$ python3 -q
>>> import numpy as np
>>> from numpy import linalg as LA
>>> np.set_printoptions(precision=2, suppress=True, linewidth=160, floatmode="fixed")
>>> rd = lambda a: np.round(a, 2) + 0
>>> M = np.loadtxt("data.csv", delimiter=",")
>>> print(M)
[[-2.00  2.00  0.00 -5.00  3.00  0.00 -3.00]
 [ 2.00  4.00  1.00 -1.00 -4.00  1.00  2.00]
 [ 0.00  1.00 -4.00  0.00  4.00  2.00  0.00]
 [-5.00 -1.00  0.00 -2.00  4.00 -1.00 -1.00]
 [ 3.00 -4.00  4.00  4.00 -2.00  1.00  3.00]
 [ 0.00  1.00  2.00 -1.00  1.00 -4.00 -4.00]
 [-3.00  2.00  0.00 -1.00  3.00 -4.00 -6.00]]
>>> w, vecs = LA.eigh(M)
>>> x0 = np.array([-9, 2, 3, 7, 3, -3, 5])
>>> print(rd(x0 @ M @ x0 / (x0 @ x0)), rd(w[0]), rd(w[-1]))
2.76 -14.58 7.44
>>> print(np.abs(M).sum(axis=1).max(), rd(np.abs(w).max()))
21.0 14.58
>>> print(rd(LA.eigvalsh(M[1:, 1:])))
[-12.02  -7.83  -2.71  -0.21   1.70   7.06]
>>> x0 = np.array([2, 1, 1, 0, -2, 2, -1])
>>> h = np.maximum(M @ x0, 0)
>>> print(M.T @ h)
[ 61.00  32.00  53.00  19.00 -86.00  26.00  61.00]
>>> print(np.maximum(M @ (3 * x0), 0))
[ 0.00 51.00  0.00  0.00 27.00  0.00  0.00]
>>> print(M * (h > 1e-9)[:, None])
[[-0.00  0.00  0.00 -0.00  0.00  0.00 -0.00]
 [ 2.00  4.00  1.00 -1.00 -4.00  1.00  2.00]
 [ 0.00  0.00 -0.00  0.00  0.00  0.00  0.00]
 [-0.00 -0.00  0.00 -0.00  0.00 -0.00 -0.00]
 [ 3.00 -4.00  4.00  4.00 -2.00  1.00  3.00]
 [ 0.00  0.00  0.00 -0.00  0.00 -0.00 -0.00]
 [-0.00  0.00  0.00 -0.00  0.00 -0.00 -0.00]]
>>> u, g = M[6], M[1]
>>> print(u @ g)
-25.0
>>> print(u @ u)
75.0
>>> pr = (u @ g) / (u @ u) * u
>>> print(rd(pr))
[ 1.00 -0.67  0.00  0.33 -1.00  1.33  2.00]
>>> print(rd(g - pr))
[ 1.00  4.67  1.00 -1.33 -3.00 -0.33  0.00]
>>> print(rd(LA.norm(u + g) ** 2 + LA.norm(u - g) ** 2))
236.0
>>> print((g - pr) @ u)
0.0
>>> Q, R = LA.qr(M)
>>> print(rd(Q.T @ Q))
[[1.00 0.00 0.00 0.00 0.00 0.00 0.00]
 [0.00 1.00 0.00 0.00 0.00 0.00 0.00]
 [0.00 0.00 1.00 0.00 0.00 0.00 0.00]
 [0.00 0.00 0.00 1.00 0.00 0.00 0.00]
 [0.00 0.00 0.00 0.00 1.00 0.00 0.00]
 [0.00 0.00 0.00 0.00 0.00 1.00 0.00]
 [0.00 0.00 0.00 0.00 0.00 0.00 1.00]]
>>> print(rd(abs(R[0, 0])), rd(LA.norm(M[:, 0])))
7.14 7.14
>>> print(np.trace(Q @ Q.T))
7.0
>>> print(rd(Q @ R))
[[-2.00  2.00  0.00 -5.00  3.00  0.00 -3.00]
 [ 2.00  4.00  1.00 -1.00 -4.00  1.00  2.00]
 [ 0.00  1.00 -4.00  0.00  4.00  2.00  0.00]
 [-5.00 -1.00  0.00 -2.00  4.00 -1.00 -1.00]
 [ 3.00 -4.00  4.00  4.00 -2.00  1.00  3.00]
 [ 0.00  1.00  2.00 -1.00  1.00 -4.00 -4.00]
 [-3.00  2.00  0.00 -1.00  3.00 -4.00 -6.00]]
>>> Q, vecs = LA.qr(M[:, :5])[0], LA.qr(M[:, 5:])[0]
>>> s = LA.svd(Q.T @ vecs, compute_uv=False)
>>> print(rd(np.degrees(np.arccos(s.clip(0, 1)))))
[20.19 32.48]
>>> print(rd(s))
[0.94 0.84]
>>> A = np.loadtxt("run17.csv", delimiter=",")
>>> print(rd(A))
[[ 0.02  0.02 -0.04 -0.01 -0.04 -0.07  0.01 -0.08  0.08]
 [ 0.02  0.02 -0.04 -0.01 -0.04 -0.07  0.01 -0.08  0.08]
 [-0.04 -0.04  0.06  0.01  0.06  0.11 -0.01  0.14 -0.14]
 [-0.01 -0.01  0.01  0.00  0.01  0.02  0.00  0.03 -0.03]
 [-0.04 -0.04  0.06  0.01  0.06  0.11 -0.01  0.14 -0.14]
 [-0.07 -0.07  0.11  0.02  0.11  0.21 -0.02  0.25 -0.25]
 [ 0.01  0.01 -0.01  0.00 -0.01 -0.02  0.00 -0.03  0.03]
 [-0.08 -0.08  0.14  0.03  0.14  0.25 -0.03  0.31 -0.31]
 [ 0.08  0.08 -0.14 -0.03 -0.14 -0.25  0.03 -0.31  0.31]]
>>> # column 1 repeats column 0
>>> print(rd(np.trace(LA.pinv(A) @ A)))
1.0
>>> print(np.abs(np.diag(LA.qr(A)[1])) > 1e-9)
[ True False False False False False False False False]
>>> print(LA.lstsq(A[:-1].T, A[-1])[2])
1
>>> print(np.allclose(A[:-1].T @ LA.lstsq(A[:-1].T, A[-1])[0], A[-1]))
True
>>> print(np.unique(A.round(6), axis=0).shape)
(7, 9)
